$ python3 -q
>>> import numpy as np
>>> np.set_printoptions(precision=2, suppress=True, linewidth=120, floatmode="fixed")
>>> J = np.load("m.npy")
>>> J
array([[-1.70, -0.33,  2.45],
       [ 2.10, -1.76,  1.22],
       [ 1.30,  2.41,  1.22]])
>>> def softmax(z):
...     e = np.exp(z - z.max(axis=-1, keepdims=True))
...     return e / e.sum(axis=-1, keepdims=True)
... 
>>> softmax(J[2] + 2)
array([0.20, 0.61, 0.19])
>>> softmax(J).sum(axis=1)
array([1.00, 1.00, 1.00])
>>> S = J @ J.T / np.sqrt(3)
>>> softmax(S)[2] @ J
array([1.29, 2.37, 1.23])
>>> softmax(S + np.triu(np.full(S.shape, -np.inf), 1))
array([[1.00, 0.00, 0.00],
       [0.01, 0.99, 0.00],
       [0.01, 0.01, 0.99]])
>>> softmax(S).round(6).argmax(axis=1)
array([0, 1, 2])
>>> m1 = np.diag(np.array([1, 1, 1, 0, 1]))
>>> m1
array([[1, 0, 0, 0, 0],
       [0, 1, 0, 0, 0],
       [0, 0, 1, 0, 0],
       [0, 0, 0, 0, 0],
       [0, 0, 0, 0, 1]])
>>> # applying it twice changes nothing
>>> evals, V = np.linalg.eigh(m1)
>>> np.linalg.eigvalsh(m1 + 2 * np.eye(5))
array([2.00, 3.00, 3.00, 3.00, 3.00])
>>> evals
array([0.00, 1.00, 1.00, 1.00, 1.00])
>>> np.linalg.pinv(m1)
array([[1.00, 0.00, 0.00, 0.00, 0.00],
       [0.00, 1.00, 0.00, 0.00, 0.00],
       [0.00, 0.00, 1.00, 0.00, 0.00],
       [0.00, 0.00, 0.00, 0.00, 0.00],
       [0.00, 0.00, 0.00, 0.00, 1.00]])
>>> np.linalg.svd(m1, compute_uv=False)
array([1.00, 1.00, 1.00, 1.00, 0.00])
>>> m1.T @ m1
array([[1, 0, 0, 0, 0],
       [0, 1, 0, 0, 0],
       [0, 0, 1, 0, 0],
       [0, 0, 0, 0, 0],
       [0, 0, 0, 0, 1]])
>>> Uu, sigma, vt = np.linalg.svd(m1)
>>> V = vt[:(sigma > 1e-8).sum()]
>>> rng = np.random.default_rng(23)
>>> vec = m1[3] + 5 * m1[2] + rng.integers(2) * np.eye(5)[2]
>>> vec
array([0.00, 0.00, 5.00, 0.00, 0.00])
>>> np.diag(V.T @ V)
array([1.00, 1.00, 1.00, 0.00, 1.00])
>>> np.allclose(V.T @ V @ vec, vec)
True
>>> np.linalg.matrix_rank(np.vstack([m1, vec]))
np.int64(4)
>>> r = np.linalg.matrix_rank(m1)
>>> r
np.int64(4)
>>> null = np.linalg.svd(m1)[2][r:].T
>>> np.allclose(m1 @ null, 0)
True
>>> [int(np.linalg.matrix_rank(m1[:, :j + 1])) for j in range(5)]
[1, 2, 3, 3, 4]
>>> data = np.load("dump.npy")
>>> data
array([[  0.00,  -9.00,   7.00,  -2.00,   6.00],
       [ -9.00,  80.00, -63.00,  18.00, -54.00],
       [  7.00, -63.00,  48.00, -14.00,  42.00],
       [ -2.00,  18.00, -14.00,   3.00, -12.00],
       [  6.00, -54.00,  42.00, -12.00,  35.00]])
>>> Y = np.linalg.inv(data)
>>> np.round(data @ Y, 2) + 0
array([[1.00, 0.00, 0.00, 0.00, 0.00],
       [0.00, 1.00, 0.00, 0.00, 0.00],
       [0.00, 0.00, 1.00, 0.00, 0.00],
       [0.00, 0.00, 0.00, 1.00, 0.00],
       [0.00, 0.00, 0.00, 0.00, 1.00]])
>>> np.round(np.linalg.inv(Y), 2) + 0
array([[  0.00,  -9.00,   7.00,  -2.00,   6.00],
       [ -9.00,  80.00, -63.00,  18.00, -54.00],
       [  7.00, -63.00,  48.00, -14.00,  42.00],
       [ -2.00,  18.00, -14.00,   3.00, -12.00],
       [  6.00, -54.00,  42.00, -12.00,  35.00]])
>>> np.linalg.det(data) * Y
array([[-169.00,   -9.00,    7.00,   -2.00,    6.00],
       [  -9.00,  -89.00,  -63.00,   18.00,  -54.00],
       [   7.00,  -63.00, -121.00,  -14.00,   42.00],
       [  -2.00,   18.00,  -14.00, -166.00,  -12.00],
       [   6.00,  -54.00,   42.00,  -12.00, -134.00]])
>>> evals, V = np.linalg.eig(data)
>>> np.sort(np.linalg.eigvals(np.linalg.inv(data)))
array([-1.00+0.00j, -1.00-0.00j, -1.00+0.00j, -1.00+0.00j,  0.01+0.00j])
>>> evals
array([ -1.00, 170.00,  -1.00,  -1.00,  -1.00])
>>> round(np.prod(evals), 2)
np.float64(170.0)
>>> np.sort(np.linalg.eigvals(data @ data))
array([    1.00,     1.00,     1.00,     1.00, 28900.00])
>>> np.round(data @ V[:, 0] - evals[0] * V[:, 0], 2) + 0
array([0.00, 0.00, 0.00, 0.00, 0.00])
>>> E = np.load("run15.npy")
>>> E
array([[0, 0, 1],
       [1, 0, 0],
       [0, 1, 0]])
>>> # rows sum to 1
>>> E.sum(axis=1)
array([1, 1, 1])
>>> np.linalg.matrix_power(E, 100)
array([[0, 0, 1],
       [1, 0, 0],
       [0, 1, 0]])
>>> p = np.eye(3)[0]
>>> for _ in range(7):
...     p = p @ E
...     print(p.round(2))
... 
[0.00 0.00 1.00]
[0.00 1.00 0.00]
[1.00 0.00 0.00]
[0.00 0.00 1.00]
[0.00 1.00 0.00]
[1.00 0.00 0.00]
[0.00 0.00 1.00]
